$ python3 -q
>>> import numpy as np
>>> from numpy import linalg as LA
>>> np.set_printoptions(suppress=True, linewidth=200)
>>> mat = np.load("run13.npy")
>>> print(mat)
[[ 1  3 -1]
 [ 1 -3  0]
 [ 1  3  2]]
>>> cov = mat.T @ mat
>>> print((mat @ mat.T).shape)
(3, 3)
>>> print(np.diag(cov))
[ 3 27  5]
>>> print(cov)
[[ 3  3  1]
 [ 3 27  3]
 [ 1  3  5]]
>>> x0 = np.array([7, 6, 8])
>>> rhs = mat @ x0
>>> print(rhs)
[ 17 -11  41]
>>> print(np.round(LA.solve(mat, mat[:, 1]), 1))
[0. 1. 0.]
>>> print(np.round(LA.solve(mat.T, mat[1]), 1))
[0. 1. 0.]
>>> print(np.round(LA.solve(mat, rhs + mat[:, 2]), 1))
[7. 6. 9.]
>>> print(np.round(LA.solve(mat, rhs), 1))
[7. 6. 8.]
>>> theta = np.radians(167)
>>> r_ = np.eye(3)
>>> r_[0, 0] = r_[1, 1] = np.cos(theta)
>>> r_[0, 1], r_[1, 0] = -np.sin(theta), np.sin(theta)
>>> print(r_.round(1))
[[-1.  -0.2  0. ]
 [ 0.2 -1.   0. ]
 [ 0.   0.   1. ]]
>>> out = mat @ r_.T
>>> print(np.allclose(mat @ mat.T, out @ out.T))
True
>>> print(out.round(1))
[[-1.6 -2.7 -1. ]
 [-0.3  3.1  0. ]
 [-1.6 -2.7  2. ]]
>>> hat = np.triu(np.array([[0, 3, 2], [0, -2, 1], [1, -2, 1]]), 1) + np.eye(3)
>>> out = hat @ mat @ LA.inv(hat)
>>> print(LA.matrix_rank(out))
3
>>> print(hat @ mat - mat @ hat)
[[ 5. -6. -1.]
 [ 1.  0.  3.]
 [ 0. -3. -5.]]
>>> print(np.trace(out), np.trace(mat))
0.0 0
>>> A = np.load("a.npy")
>>> print(A)
[[ 3  3  3  3]
 [ 3  6  6  6]
 [ 3  6  9  9]
 [ 3  6  9 12]]
>>> evals, V = LA.eigh(A)
>>> print(np.round(V.T @ V, 1) + 0)
[[1. 0. 0. 0.]
 [0. 1. 0. 0.]
 [0. 0. 1. 0.]
 [0. 0. 0. 1.]]
>>> print(np.unique(evals.round(6) + 0, return_counts=True)[1])
[1 1 1 1]
>>> print(evals.round(1))
[ 0.8  1.3  3.  24.9]
>>> print(np.abs(V[:, -1]).round(6).argmax())
3
>>> print(np.round(evals.sum(), 1), np.trace(A))
30.0 30
>>> print(np.round(V @ np.diag(evals) @ V.T, 1))
[[ 3.  3.  3.  3.]
 [ 3.  6.  6.  6.]
 [ 3.  6.  9.  9.]
 [ 3.  6.  9. 12.]]
>>> print((evals > 1e-8).sum(), (evals < -1e-8).sum())
4 0
>>> print(np.round(LA.eigvalsh(A + 2 * np.eye(4)), 1))
[ 2.8  3.3  5.  26.9]
>>> f = np.array([-1, -2, 0, 1])
>>> out = A + np.outer(f, np.eye(4)[1])
>>> print(out)
[[ 3.  2.  3.  3.]
 [ 3.  4.  6.  6.]
 [ 3.  6.  9.  9.]
 [ 3.  7.  9. 12.]]
>>> print(round(LA.det(out) / LA.det(A), 1), np.round(1 + LA.solve(A, f)[1], 1))
-0.0 0.0
>>> J = np.load("x.npy")
>>> print(J)
[[1.  0.2 0. ]
 [0.2 1.  0.2]
 [0.  0.2 1. ]]
>>> evals, V = LA.eigh(J)
>>> x0 = np.array([-6, 0, 9])
>>> print(np.abs(J).sum(axis=1).max(), np.round(np.abs(evals).max(), 1))
1.4 1.3
>>> print(np.round(V * np.maximum(evals, 0) @ V.T, 1) + 0)
[[1.  0.2 0. ]
 [0.2 1.  0.2]
 [0.  0.2 1. ]]
>>> print(np.round(LA.eigvalsh(J[1:, 1:]), 1))
[0.8 1.2]
>>> x0 = np.array([1, 3, 3])
>>> rhs = J @ x0
>>> print(rhs)
[1.6 3.8 3.6]
>>> print(np.round(LA.solve(J, J[:, 1]), 1) + 0)
[0. 1. 0.]
>>> F = np.array([[-0.2, 0.7, 0.2],
...     [-0.1, 0.3, 0.1],
...     [-0.2, 0.7, 0.2],
...     [0.7, -1.0, -0.7],
...     [-0.2, 0.7, 0.2],
...     [0.1, -0.2, -0.1],
...     [0.0, -0.1, 0.0],
...     [0.0, 0.1, 0.0],
...     [0.2, -0.7, -0.2],
...     [-0.3, 0.9, 0.3],
...     [0.4, -0.9, -0.4],
...     [0.3, -0.8, -0.3],
...     [0.4, -0.9, -0.4],
...     [-0.1, 0.5, 0.1]])
>>> left, sig, VT = LA.svd(F)
>>> print(np.argmax(sig[:-1] / (sig[1:] + 1e-6)) + 1)
2
>>> print(sig.round(1) + 0)
[2.9 0.5 0. ]
>>> out = left[:, :2] @ np.diag(sig[:2]) @ VT[:2]
>>> print(round(float(LA.norm(F - out) / LA.norm(F)), 1))
0.0
>>> print(round(LA.norm(F - out, 2), 1), round(sig[2], 1))
0.0 0.0
>>> print(LA.matrix_rank(F, rtol=0.05))
2
>>> rng = np.random.default_rng(455897)
>>> out = J + rng.integers(-2, 3, (3, 2)) @ rng.integers(-2, 3, (2, 3))
>>> print(out)
[[-2.  -2.8  2. ]
 [-0.8  0.   2.2]
 [-1.  -0.8  3. ]]
>>> print(LA.matrix_rank(out - J, tol=1e-8))
2
>>> print(np.abs(out - J).sum(axis=1))
[8. 4. 4.]
>>> print(out - J)
[[-3. -3.  2.]
 [-1. -1.  2.]
 [-1. -1.  2.]]
>>> Ac = F - F.mean(axis=0)
>>> V = LA.svd(Ac)[2][:2]
>>> out = Ac - Ac @ V.T @ V
>>> print(LA.norm(out, axis=1).round(6).argmax())
0
>>> print(np.round(out.std(axis=0), 1) + 0)
[0. 0. 0.]
>>> print(np.round((Ac @ V.T).std(axis=0), 1))
[0.8 0.1]
>>> print(LA.lstsq(F[:-1].T, F[-1])[2])
2
>>> print(np.abs(np.diag(LA.qr(F)[1])) > 1e-9)
[ True  True False]
>>> print(np.round(np.trace(LA.pinv(F) @ F), 1))
2.0
>>> print(np.allclose(F[:-1].T @ LA.lstsq(F[:-1].T, F[-1])[0], F[-1]))
True
>>> print(np.unique(F.round(6), axis=0).shape)
(11, 3)
>>> C = F[[8, 0]].astype(float)
>>> for _ in range(7):
...     z = LA.norm(F[:, None] - C, axis=-1).argmin(axis=1)
...     C = np.array([F[z == j].mean(axis=0) for j in range(2)])
... 
>>> print(z)
[1 1 1 0 1 0 1 1 0 1 0 0 0 1]
>>> print(C.round(1))
[[ 0.4 -0.8 -0.4]
 [-0.1  0.5  0.1]]
>>> K = np.loadtxt("block9.csv", delimiter=",")
>>> print(K.round(1) + 0)
[[ 0.4 -0.1  2.4]
 [-2.   3.5  0. ]
 [-4.4  7.1 -2.4]
 [ 1.5 -1.8  3.5]
 [-0.5  1.2  1.5]
 [-3.1  5.1 -1.1]
 [-0.7  1.6  1.3]
 [ 0.3  0.1  2.3]
 [-1.9  3.4  0.1]
 [ 0.5 -0.2  2.5]
 [-1.7  3.   0.3]
 [-0.3  0.9  1.7]
 [-1.8  3.2  0.2]
 [-3.4  5.6 -1.4]
 [-2.6  4.5 -0.6]
 [ 0.1  0.3  2.1]
 [-1.8  3.2  0.2]
 [ 0.3  0.1  2.3]
 [-0.3  0.9  1.7]
 [ 1.5 -1.7  3.5]
 [ 0.6 -0.4  2.6]
 [-3.   5.1 -1. ]
 [ 1.4 -1.6  3.4]]
>>> C = K[[22, 4]].astype(float)
>>> for _ in range(5):
...     z = LA.norm(K[:, None] - C, axis=-1).argmin(axis=1)
...     C = np.array([K[z == j].mean(axis=0) for j in range(2)])
... 
>>> print(z)
[0 1 1 0 0 1 0 0 1 0 1 0 1 1 1 0 1 0 0 0 0 1 0]
>>> print(C.round(1) + 0)
[[ 0.4  0.   2.4]
 [-2.6  4.4 -0.6]]
>>> M = np.load("test15.npy")
>>> print(M)
[[-2. -3.  0.]
 [-3. -2.  0.]
 [ 0.  0. -2.]]
>>> out = M + rng.integers(-2, 3, (3, 1)) @ rng.integers(-2, 3, (1, 3))
>>> print(out)
[[ 2. -3.  4.]
 [-1. -2.  2.]
 [ 2.  0.  0.]]
>>> print(LA.matrix_rank(out - M, tol=1e-8))
1
>>> try:
...     LA.cholesky(M)
... except LA.LinAlgError as e:
...     print(e)
... 
Matrix is not positive definite
>>> print(round(LA.eigvalsh(M).min(), 1))
-5.0
>>> print(np.all(LA.eigvalsh(M) > 0))
False
>>> print(np.round(LA.eigvals(J), 1))
[0.7 1.  1.3]
>>> print(round(float(np.einsum("ij,ji->", J, J)), 1))
3.2
>>> print(np.kron(np.eye(2, dtype=int), J))
[[1.  0.2 0.  0.  0.  0. ]
 [0.2 1.  0.2 0.  0.  0. ]
 [0.  0.2 1.  0.  0.  0. ]
 [0.  0.  0.  1.  0.2 0. ]
 [0.  0.  0.  0.2 1.  0.2]
 [0.  0.  0.  0.  0.2 1. ]]
>>> print(np.round(LA.eigvals(J).sum().real, 1))
3.0
>>> print(np.round(LA.det(2 * J), 1), round(LA.det(J), 1))
7.4 0.9
>>> print(np.einsum("ii->", J))
3.0
>>> print(np.round(LA.det(2 * M), 1), np.round(LA.det(M), 1))
80.0 10.0
>>> print(np.round(LA.eigvals(M), 1))
[ 1. -5. -2.]
>>> print(round(LA.eigvals(M).sum().real, 1))
-6.0
>>> evals, V = LA.eig(M)
>>> print(np.round(np.sort(LA.eigvals(LA.inv(M))), 1))
[-0.5 -0.2  1. ]
>>> print(evals.round(1))
[ 1. -5. -2.]
>>> print(np.round(np.sort(LA.eigvals(M.T)), 1))
[-5. -2.  1.]
>>> print(np.round(M @ V[:, 0] - evals[0] * V[:, 0], 1) + 0)
[0. 0. 0.]
>>> print(np.round(np.sort(LA.eigvals(M @ M)), 1))
[ 1.  4. 25.]
>>> m1 = np.loadtxt("out12.csv", delimiter=",")
>>> print(m1)
[[ 17.   0.   9.  17.]
 [ 19.   0.  13.  19.]
 [-16.   0.  -7. -16.]]
>>> theta = np.radians(36)
>>> r_ = np.eye(4)
>>> r_[2, 2] = r_[1, 1] = np.cos(theta)
>>> r_[2, 1], r_[1, 2] = -np.sin(theta), np.sin(theta)
>>> print(r_.round(1))
[[ 1.   0.   0.   0. ]
 [ 0.   0.8  0.6  0. ]
 [ 0.  -0.6  0.8  0. ]
 [ 0.   0.   0.   1. ]]
>>> out = m1 @ r_.T
>>> print(np.allclose(m1 @ m1.T, out @ out.T))
True
>>> print(out.round(1))
[[ 17.    5.3   7.3  17. ]
 [ 19.    7.6  10.5  19. ]
 [-16.   -4.1  -5.7 -16. ]]
>>> print(np.round(np.abs(out - m1).max(axis=0), 1))
[0.  7.6 2.5 0. ]
>>> print(round(LA.det(r_), 1), round(np.trace(r_), 1))
1.0 3.6
